>>> import numpy as np
>>> np.set_printoptions(precision=2, suppress=True, linewidth=200)
>>> rnd = lambda a: np.round(a, 2) + 0
>>> F = np.loadtxt("sample7.csv", delimiter=",")
>>> F
array([[-1.,  0.,  0.,  0.,  0.,  0.,  0.,  0.,  0.,  0.],
       [ 3.,  0.,  0.,  0.,  0.,  0.,  0.,  0.,  0.,  0.],
       [ 1.,  3., -2.,  0.,  0.,  0.,  0.,  0.,  0.,  0.],
       [ 2.,  3.,  0.,  2.,  0.,  0.,  0.,  0.,  0.,  0.],
       [ 0.,  0., -2.,  3.,  2.,  0.,  0.,  0.,  0.,  0.],
       [-1., -1.,  0., -3., -2.,  0.,  0.,  0.,  0.,  0.],
       [-3.,  2.,  3.,  2., -1.,  1.,  3.,  0.,  0.,  0.],
       [ 2.,  3., -2., -1.,  1.,  3.,  3., -2.,  0.,  0.],
       [ 3., -2.,  1., -1., -1.,  3.,  3.,  3.,  1.,  0.],
       [ 1., -1., -1.,  0.,  1.,  0.,  2., -2.,  2.,  0.]])
>>> rk = np.linalg.matrix_rank(F)
>>> rk
np.int64(9)
>>> null = np.linalg.svd(F)[2][rk:].T
>>> F @ null
array([[0.],
       [0.],
       [0.],
       [0.],
       [0.],
       [0.],
       [0.],
       [0.],
       [0.],
       [0.]])
>>> null.shape
(10, 1)
>>> null[:, 0] / null[np.abs(null[:, 0]).round(6).argmax(), 0]
array([0., 0., 0., 0., 0., 0., 0., 0., 0., 1.])
>>> null @ null.T
array([[0., 0., 0., 0., 0., 0., 0., 0., 0., 0.],
       [0., 0., 0., 0., 0., 0., 0., 0., 0., 0.],
       [0., 0., 0., 0., 0., 0., 0., 0., 0., 0.],
       [0., 0., 0., 0., 0., 0., 0., 0., 0., 0.],
       [0., 0., 0., 0., 0., 0., 0., 0., 0., 0.],
       [0., 0., 0., 0., 0., 0., 0., 0., 0., 0.],
       [0., 0., 0., 0., 0., 0., 0., 0., 0., 0.],
       [0., 0., 0., 0., 0., 0., 0., 0., 0., 0.],
       [0., 0., 0., 0., 0., 0., 0., 0., 0., 0.],
       [0., 0., 0., 0., 0., 0., 0., 0., 0., 1.]])
>>> np.linalg.matrix_rank(F - F[0, 0] * np.eye(10))
np.int64(9)
>>> rnd(np.sort(np.linalg.eigvals(F)))
array([-2., -2., -1.,  0.,  0.,  0.,  1.,  2.,  2.,  3.])
>>> F @ F
array([[  1.,   0.,   0.,   0.,   0.,   0.,   0.,   0.,   0.,   0.],
       [ -3.,   0.,   0.,   0.,   0.,   0.,   0.,   0.,   0.,   0.],
       [  6.,  -6.,   4.,   0.,   0.,   0.,   0.,   0.,   0.,   0.],
       [ 11.,   6.,   0.,   4.,   0.,   0.,   0.,   0.,   0.,   0.],
       [  4.,   3.,   0.,  12.,   4.,   0.,   0.,   0.,   0.,   0.],
       [ -8.,  -9.,   4., -12.,  -4.,   0.,   0.,   0.,   0.,   0.],
       [  6.,  20.,   5.,   4.,  -7.,   3.,   9.,   0.,   0.,   0.],
       [-13., -12.,  15.,   0.,  -9.,  -3.,   3.,   4.,   0.,   0.],
       [-13.,  10.,   4., -12.,  -9.,  15.,  21.,  -3.,   1.,   0.],
       [ -9.,  -9.,  12.,   7.,  -4.,   2.,   6.,  10.,   2.,   0.]])
>>> Uu, s, Vh = np.linalg.svd(F)
>>> rnd(s)
array([8.  , 7.22, 6.41, 4.92, 4.38, 2.67, 1.7 , 0.64, 0.33, 0.  ])
>>> Y = Uu[:, :9] @ np.diag(s[:9]) @ Vh[:9]
>>> np.linalg.matrix_rank(F, rtol=0.05)
np.int64(8)
>>> np.linalg.matrix_rank(Y)
np.int64(9)
>>> rnd(Y)
array([[-1.,  0.,  0.,  0.,  0.,  0.,  0.,  0.,  0.,  0.],
       [ 3.,  0.,  0.,  0.,  0.,  0.,  0.,  0.,  0.,  0.],
       [ 1.,  3., -2.,  0.,  0.,  0.,  0.,  0.,  0.,  0.],
       [ 2.,  3.,  0.,  2.,  0.,  0.,  0.,  0.,  0.,  0.],
       [ 0.,  0., -2.,  3.,  2.,  0.,  0.,  0.,  0.,  0.],
       [-1., -1.,  0., -3., -2.,  0.,  0.,  0.,  0.,  0.],
       [-3.,  2.,  3.,  2., -1.,  1.,  3.,  0.,  0.,  0.],
       [ 2.,  3., -2., -1.,  1.,  3.,  3., -2.,  0.,  0.],
       [ 3., -2.,  1., -1., -1.,  3.,  3.,  3.,  1.,  0.],
       [ 1., -1., -1.,  0.,  1.,  0.,  2., -2.,  2.,  0.]])
>>> def softmax(z):
...     e = np.exp(z - z.max(axis=-1, keepdims=True))
...     return e / e.sum(axis=-1, keepdims=True)
... 
>>> rnd(softmax(F).sum(axis=1))
array([1., 1., 1., 1., 1., 1., 1., 1., 1., 1.])
>>> S = F @ F.T / np.sqrt(10)
>>> rnd(softmax(S + np.triu(np.full(S.shape, -np.inf), 1)))
array([[1.  , 0.  , 0.  , 0.  , 0.  , 0.  , 0.  , 0.  , 0.  , 0.  ],
       [0.02, 0.98, 0.  , 0.  , 0.  , 0.  , 0.  , 0.  , 0.  , 0.  ],
       [0.01, 0.03, 0.96, 0.  , 0.  , 0.  , 0.  , 0.  , 0.  , 0.  ],
       [0.  , 0.03, 0.13, 0.85, 0.  , 0.  , 0.  , 0.  , 0.  , 0.  ],
       [0.  , 0.  , 0.02, 0.03, 0.95, 0.  , 0.  , 0.  , 0.  , 0.  ],
       [0.01, 0.  , 0.  , 0.  , 0.  , 0.98, 0.  , 0.  , 0.  , 0.  ],
       [0.  , 0.  , 0.  , 0.  , 0.  , 0.  , 1.  , 0.  , 0.  , 0.  ],
       [0.  , 0.  , 0.  , 0.  , 0.  , 0.  , 0.  , 1.  , 0.  , 0.  ],
       [0.  , 0.  , 0.  , 0.  , 0.  , 0.  , 0.  , 0.  , 1.  , 0.  ],
       [0.  , 0.01, 0.  , 0.  , 0.02, 0.  , 0.  , 0.21, 0.02, 0.73]])
>>> softmax(S).round(6).argmax(axis=1)
array([6, 1, 7, 3, 4, 5, 6, 7, 8, 9])
>>> feats = np.load("dump.npy")
>>> feats
array([[9, 9, 9, 9],
       [9, 5, 9, 5],
       [9, 9, 9, 9],
       [9, 5, 9, 5]])
>>> rnd(np.linalg.det(feats[::-1]))
np.float64(0.0)
>>> rnd(np.linalg.eigvals(feats).sum().real)
np.float64(28.0)
>>> np.kron(np.eye(2, dtype=int), feats)
array([[9, 9, 9, 9, 0, 0, 0, 0],
       [9, 5, 9, 5, 0, 0, 0, 0],
       [9, 9, 9, 9, 0, 0, 0, 0],
       [9, 5, 9, 5, 0, 0, 0, 0],
       [0, 0, 0, 0, 9, 9, 9, 9],
       [0, 0, 0, 0, 9, 5, 9, 5],
       [0, 0, 0, 0, 9, 9, 9, 9],
       [0, 0, 0, 0, 9, 5, 9, 5]])
>>> ev, vecs = np.linalg.eigh(feats)
>>> vec = np.array([3, 1, 0, 1])
>>> rnd(np.linalg.eigvalsh(feats[1:, 1:]))
array([-3.24,  0.  , 22.24])
>>> np.abs(feats).sum(axis=1).max(), rnd(np.abs(ev).max())
(np.int64(36), np.float64(32.44))
>>> rnd(vecs * np.abs(ev) @ vecs.T)
array([[10.74,  6.83, 10.74,  6.83],
       [ 6.83,  7.7 ,  6.83,  7.7 ],
       [10.74,  6.83, 10.74,  6.83],
       [ 6.83,  7.7 ,  6.83,  7.7 ]])
>>> [round(float(np.linalg.det(feats[:i, :i])), 2) + 0 for i in range(1, 5)]
[9.0, -36.0, 0.0, 0.0]
>>> r0, v = F[4], F[5]
>>> r0 @ r0
np.float64(17.0)
>>> p = (r0 @ v) / (r0 @ r0) * r0
>>> rnd(p)
array([ 0.  ,  0.  ,  1.53, -2.29, -1.53,  0.  ,  0.  ,  0.  ,  0.  ,  0.  ])
>>> rnd(np.linalg.norm(r0 + v) ** 2 + np.linalg.norm(r0 - v) ** 2)
np.float64(64.0)
>>> rnd(v - p)
array([-1.  , -1.  , -1.53, -0.71, -0.47,  0.  ,  0.  ,  0.  ,  0.  ,  0.  ])
>>> rnd((v - p) @ r0)
np.float64(0.0)
>>> m1 = np.load("layer2.npy")
>>> m1
array([[ -3,  -3,   2,  -2,   2,  -1,   3,  -3,   2],
       [  0,  -1,   1,  -1,   3,   1,   0,  -1,  -3],
       [ -2,   1,  -1,   0,   3,   0,  -1,   1,   0],
       [  2,   2,  -3,  -2,   0,  -2,   1,   0,   1],
       [  1,   0,   2,  -2,  -2,   1,  -1,   0,   2],
       [ -2,  -2,   2,  -2,  -1,   2,  -3,  -2,  -2],
       [  1,   1,   3,   0,   3,  -2,   3,   1,   0],
       [ -2,   3,   2,   3,   0,   2,   3,  -2,   0],
       [ -3,  -8,   7,  -7,  17,   4,   3,  -8, -13]])
>>> vec = np.array([3, 2, 1, -3, 3, -1, 0, -2, 3])
>>> a = np.maximum(m1 @ vec, 0)
>>> np.maximum(m1 @ vec, 0) - np.maximum(-m1 @ vec, 0)
array([12,  3,  2, 18, 10, -9, 17, -5, 27])
>>> np.maximum(m1 @ (3 * vec), 0)
array([36,  9,  6, 54, 30,  0, 51,  0, 81])
>>> np.flatnonzero(a > 1e-9)
array([0, 1, 2, 3, 4, 6, 8])
>>> m1.T @ a
array([ -58, -200,  231, -272,  529,   39,  174, -236, -298])
>>> rnd(np.tanh(m1 @ vec))
array([ 1.  ,  1.  ,  0.96,  1.  ,  1.  , -1.  ,  1.  , -1.  ,  1.  ])
